$ ipython --no-banner

In [1]: import numpy as np

In [2]: from numpy import linalg as LA

In [3]: np.set_printoptions(precision=2, suppress=True, linewidth=140)

In [4]: def rnd(a):
   ...:     return np.round(a, 2) + 0
   ...: 

In [5]: X = np.loadtxt("m.csv", delimiter=",")

In [6]: rnd(X)
Out[6]: 
array([[0.24, 0.24, 0.05, 0.05, 0.14, 0.14, 0.05, 0.24, 0.05, 0.14],
       [0.24, 0.24, 0.05, 0.05, 0.14, 0.14, 0.05, 0.24, 0.05, 0.14],
       [0.05, 0.05, 0.01, 0.01, 0.03, 0.03, 0.01, 0.05, 0.01, 0.03],
       [0.05, 0.05, 0.01, 0.01, 0.03, 0.03, 0.01, 0.05, 0.01, 0.03],
       [0.14, 0.14, 0.03, 0.03, 0.08, 0.08, 0.03, 0.14, 0.03, 0.08],
       [0.14, 0.14, 0.03, 0.03, 0.08, 0.08, 0.03, 0.14, 0.03, 0.08],
       [0.05, 0.05, 0.01, 0.01, 0.03, 0.03, 0.01, 0.05, 0.01, 0.03],
       [0.24, 0.24, 0.05, 0.05, 0.14, 0.14, 0.05, 0.24, 0.05, 0.14],
       [0.05, 0.05, 0.01, 0.01, 0.03, 0.03, 0.01, 0.05, 0.01, 0.03],
       [0.14, 0.14, 0.03, 0.03, 0.08, 0.08, 0.03, 0.14, 0.03, 0.08]])

In [7]: vals, vecs = LA.eigh(X)

In [8]: rnd(LA.eigvalsh(X + -2 * np.eye(10)))
Out[8]: array([-2., -2., -2., -2., -2., -2., -2., -2., -2., -1.])

In [9]: np.abs(vecs[:, -1]).round(6).argmax()
Out[9]: np.int64(0)

In [10]: rnd(vecs.T @ vecs)
Out[10]: 
array([[1., 0., 0., 0., 0., 0., 0., 0., 0., 0.],
       [0., 1., 0., 0., 0., 0., 0., 0., 0., 0.],
       [0., 0., 1., 0., 0., 0., 0., 0., 0., 0.],
       [0., 0., 0., 1., 0., 0., 0., 0., 0., 0.],
       [0., 0., 0., 0., 1., 0., 0., 0., 0., 0.],
       [0., 0., 0., 0., 0., 1., 0., 0., 0., 0.],
       [0., 0., 0., 0., 0., 0., 1., 0., 0., 0.],
       [0., 0., 0., 0., 0., 0., 0., 1., 0., 0.],
       [0., 0., 0., 0., 0., 0., 0., 0., 1., 0.],
       [0., 0., 0., 0., 0., 0., 0., 0., 0., 1.]])

In [11]: rnd(LA.svd(X, compute_uv=False))
Out[11]: array([1., 0., 0., 0., 0., 0., 0., 0., 0., 0.])

In [12]: (vals > 1e-8).sum(), (vals < -1e-8).sum()
Out[12]: (np.int64(1), np.int64(0))

In [13]: np.unique(X.round(6), axis=0).shape
Out[13]: (3, 10)

In [14]: np.allclose(X[:-1].T @ LA.lstsq(X[:-1].T, X[-1])[0], X[-1])
Out[14]: True

In [15]: rnd(LA.norm(X, 2) / LA.norm(X))
Out[15]: np.float64(1.0)

In [16]: np.argsort(-LA.norm(X, axis=0).round(6), kind="stable")[:3]
Out[16]: array([0, 1, 7])

In [17]: [round(float(x), 2) for x in LA.svd(X, compute_uv=False)[:3]]
Out[17]: [1.0, 0.0, 0.0]

In [18]: rnd(LA.matrix_power(X, 3))
Out[18]: 
array([[0.24, 0.24, 0.05, 0.05, 0.14, 0.14, 0.05, 0.24, 0.05, 0.14],
       [0.24, 0.24, 0.05, 0.05, 0.14, 0.14, 0.05, 0.24, 0.05, 0.14],
       [0.05, 0.05, 0.01, 0.01, 0.03, 0.03, 0.01, 0.05, 0.01, 0.03],
       [0.05, 0.05, 0.01, 0.01, 0.03, 0.03, 0.01, 0.05, 0.01, 0.03],
       [0.14, 0.14, 0.03, 0.03, 0.08, 0.08, 0.03, 0.14, 0.03, 0.08],
       [0.14, 0.14, 0.03, 0.03, 0.08, 0.08, 0.03, 0.14, 0.03, 0.08],
       [0.05, 0.05, 0.01, 0.01, 0.03, 0.03, 0.01, 0.05, 0.01, 0.03],
       [0.24, 0.24, 0.05, 0.05, 0.14, 0.14, 0.05, 0.24, 0.05, 0.14],
       [0.05, 0.05, 0.01, 0.01, 0.03, 0.03, 0.01, 0.05, 0.01, 0.03],
       [0.14, 0.14, 0.03, 0.03, 0.08, 0.08, 0.03, 0.14, 0.03, 0.08]])

In [19]: np.allclose(X @ X.T, X.T @ X)
Out[19]: True
